$ python -q
>>> import numpy as np
>>> np.set_printoptions(precision=3, suppress=True, linewidth=120)
>>> F = np.load("data.npy")
>>> F
array([[0, 0, 1, 0],
       [0, 1, 0, 0],
       [0, 0, 0, 1],
       [1, 0, 0, 0]])
>>> # rows sum to 1
>>> round(float(np.abs(np.linalg.eigvals(F)).max()), 3)
1.0
>>> F @ F
array([[0, 0, 0, 1],
       [0, 1, 0, 0],
       [1, 0, 0, 0],
       [0, 0, 1, 0]])
>>> (F - F.T) / 2
array([[ 0. ,  0. ,  0.5, -0.5],
       [ 0. ,  0. ,  0. ,  0. ],
       [-0.5,  0. ,  0. ,  0.5],
       [ 0.5,  0. , -0.5,  0. ]])
>>> np.round(np.linalg.det(F), 3)
np.float64(1.0)
>>> np.linalg.matrix_power(F, 3)
array([[1, 0, 0, 0],
       [0, 1, 0, 0],
       [0, 0, 1, 0],
       [0, 0, 0, 1]])
>>> W0 = np.load("a.npy")
>>> W0
array([[-0.216, -1.427,  4.137],
       [ 2.068, -1.286,  3.98 ],
       [-0.641, -0.345,  2.68 ],
       [-0.068, -0.606,  2.384],
       [ 0.463,  1.158,  3.02 ],
       [-0.366,  1.185,  3.417],
       [ 1.019, -1.356,  3.169],
       [-0.3  , -1.105,  4.197],
       [ 1.719,  1.025,  2.938],
       [-0.929, -1.017,  3.669],
       [ 0.101, -1.244,  5.365],
       [-2.019,  0.575,  2.766],
       [ 0.651, -0.095,  1.633],
       [ 0.111,  0.925,  5.553],
       [ 0.773,  0.092,  3.726]])
>>> lab = W0[:, 2] > np.median(W0[:, 2])
>>> f = W0[lab].mean(axis=0) - W0[~lab].mean(axis=0)
>>> lab.astype(int)
array([1, 1, 0, 0, 0, 0, 0, 1, 0, 1, 1, 0, 0, 1, 1])
>>> np.argsort(-np.abs(f).round(6), kind="stable")
array([2, 1, 0])
>>> ((W0 - W0.mean(axis=0)) @ f > 0).astype(int)
array([1, 1, 0, 0, 0, 0, 1, 1, 0, 1, 1, 0, 0, 1, 1])
>>> Ac = W0 - W0.mean(axis=0)
>>> V = np.linalg.svd(Ac)[2][:1]
>>> Y = Ac - Ac @ V.T @ V
>>> np.linalg.norm(Y, axis=1).round(6).argmax()
np.int64(13)
>>> np.cov(Ac @ V.T, rowvar=False)
array(1.287)
>>> (Ac @ V.T).std(axis=0)
array([1.096])
>>> K = np.load("out16.npy")
>>> K
array([[ 1.,  0.,  0.,  0.],
       [ 0., -1.,  0.,  0.],
       [ 0.,  0.,  1.,  0.],
       [ 0.,  0.,  0., -1.]])
>>> # columns are unit length and at right angles
>>> np.linalg.matrix_power(K - np.diag(np.diag(K)), 4)
array([[0., 0., 0., 0.],
       [0., 0., 0., 0.],
       [0., 0., 0., 0.],
       [0., 0., 0., 0.]])
>>> np.linalg.matrix_rank(K - K[0, 0] * np.eye(4))
np.int64(2)
>>> evals, V = np.linalg.eigh(K)
>>> vec = np.array([2, 1, 1, 2])
>>> V * np.abs(evals) @ V.T
array([[1., 0., 0., 0.],
       [0., 1., 0., 0.],
       [0., 0., 1., 0.],
       [0., 0., 0., 1.]])
>>> vec @ K @ vec / (vec @ vec), evals[0], evals[-1]
(np.float64(0.0), np.float64(-1.0), np.float64(1.0))
>>> np.linalg.eigvalsh(K[1:, 1:])
array([-1., -1.,  1.])
>>> np.abs(K).sum(axis=1).max(), np.abs(evals).max()
(np.float64(1.0), np.float64(1.0))
>>> Y = np.array([[0, -5, -1], [4, -6, -5]])
>>> C = np.kron(Y, K)
>>> C.shape
(8, 12)
>>> J = np.load("layer8.npy")
>>> J
array([[ 1, -1,  1, -1],
       [ 1,  0,  0,  0],
       [ 1,  1,  1,  1]])
>>> # column 3 repeats column 1
>>> G = K.T @ K
>>> G
array([[1., 0., 0., 0.],
       [0., 1., 0., 0.],
       [0., 0., 1., 0.],
       [0., 0., 0., 1.]])
>>> np.diag(G)
array([1., 1., 1., 1.])
>>> np.linalg.eigvalsh(G)[::-1]
array([1., 1., 1., 1.])
>>> np.linalg.svd(K, compute_uv=False) ** 2
array([1., 1., 1., 1.])
>>> Y = J / np.sqrt((J ** 2).mean(axis=1, keepdims=True))
>>> np.linalg.norm(Y, axis=1)
array([2., 2., 2.])
>>> Y[1]
array([2., 0., 0., 0.])
>>> J - J.mean(axis=1, keepdims=True)
array([[ 1.  , -1.  ,  1.  , -1.  ],
       [ 0.75, -0.25, -0.25, -0.25],
       [ 0.  ,  0.  ,  0.  ,  0.  ]])
